$ python3 -q
>>> import numpy as np
>>> np.set_printoptions(precision=3, suppress=True, linewidth=200)
>>> feats = np.array([[1, -1, 1, -1], [1, 0, 0, 0], [1, 1, 1, 1], [1, 2, 4, 8]])
>>> Y = np.array([[-3, -1], [-9, -6]])
>>> Z = np.kron(Y, feats)
>>> round(np.linalg.norm(Z, 2), 3), round(float(np.linalg.norm(Y, 2) * np.linalg.norm(feats, 2)), 3)
(np.float64(105.444), 105.444)
>>> A = np.load("data.npy")
>>> A
array([[-0.707, -0.707],
       [ 0.707, -0.707]])
>>> vec = np.array([-3, -2])
>>> A @ vec
array([ 3.536, -0.707])
>>> np.einsum("ij,j->i", A, vec)
array([ 3.536, -0.707])
>>> (A @ vec).argmax()
np.int64(0)
>>> (A * vec).sum(axis=1)
array([ 3.536, -0.707])
>>> A @ np.eye(2)[1]
array([-0.707, -0.707])
>>> q, evecs = np.linalg.qr(A[:, :1])[0], np.linalg.qr(A[:, 1:])[0]
>>> sig = np.linalg.svd(q.T @ evecs, compute_uv=False)
>>> sig.round(3) + 0
array([0.])
>>> np.linalg.eigvals(A)
array([-0.707+0.707j, -0.707-0.707j])
>>> round(float(np.linalg.eigvals(A).sum().real), 3)
-1.414
>>> round(float(np.linalg.det(A.T)), 3)
1.0
>>> M = np.load("layer4.npy")
>>> M
array([[ 5,  5,  5],
       [ 5, 10, 10],
       [ 5, 10, 15]])
>>> W = np.array([[1, -1, 0, -3, 1, 3], [2, -2, -2, 2, -3, -3]])
>>> b = np.array([-3, -3, 2, 2, 3, 0])
>>> hid = np.maximum(A @ W + b, 0)
>>> (hid > 0).astype(int)
array([[0, 0, 1, 1, 1, 1],
       [0, 0, 1, 0, 1, 1]])
>>> (hid > 0).mean(axis=0)
array([0. , 0. , 1. , 0.5, 1. , 1. ])
>>> Z = np.array([[4, 8], [5, 0], [2, 1], [6, 6], [9, 9], [6, 1]])
>>> hid @ Z
array([[62.799, 59.385],
       [84.74 , 60.113]])
>>> W @ Z
array([[  8,   2],
       [-39,  -4]])
>>> Y = M ** -1
Traceback (most recent call last):
  File "<python-input-30>", line 1, in <module>
    Y = M ** -1
        ~~^^~~~
ValueError: Integers to negative integer powers are not allowed.
>>> Y = np.linalg.invert(M)
Traceback (most recent call last):
  File "<python-input-31>", line 1, in <module>
    Y = np.linalg.invert(M)
        ^^^^^^^^^^^^^^^^
AttributeError: module 'numpy.linalg' has no attribute 'invert'
>>> Y = np.linalg.inv(M)
>>> round(float(np.linalg.slogdet(M)[0]), 3)
1.0
>>> np.round(M @ Y, 3) + 0
array([[1., 0., 0.],
       [0., 1., 0.],
       [0., 0., 1.]])
>>> round(np.linalg.det(M) * np.linalg.det(Y), 3)
np.float64(1.0)
>>> np.round(np.linalg.det(M) * Y, 3) + 0
array([[ 50., -25.,   0.],
       [-25.,  50., -25.],
       [  0., -25.,  25.]])
>>> round(np.linalg.cond(M), 3)
np.float64(16.394)
>>> P = np.triu(np.array([[-5, 1, -6], [2, -9, -9], [9, -2, -6]]), 1) + np.eye(3)
>>> Y = P @ M @ np.linalg.inv(P)
>>> round(float(np.linalg.det(Y)), 3)
125.0
>>> np.linalg.matrix_rank(Y)
np.int64(3)
>>> P @ M - M @ P
array([[-25., -55.,  -5.],
       [-45., -95., -15.],
       [  0.,  -5., 120.]])
>>> np.trace(Y), np.trace(M)
(np.float64(30.0), np.int64(30))
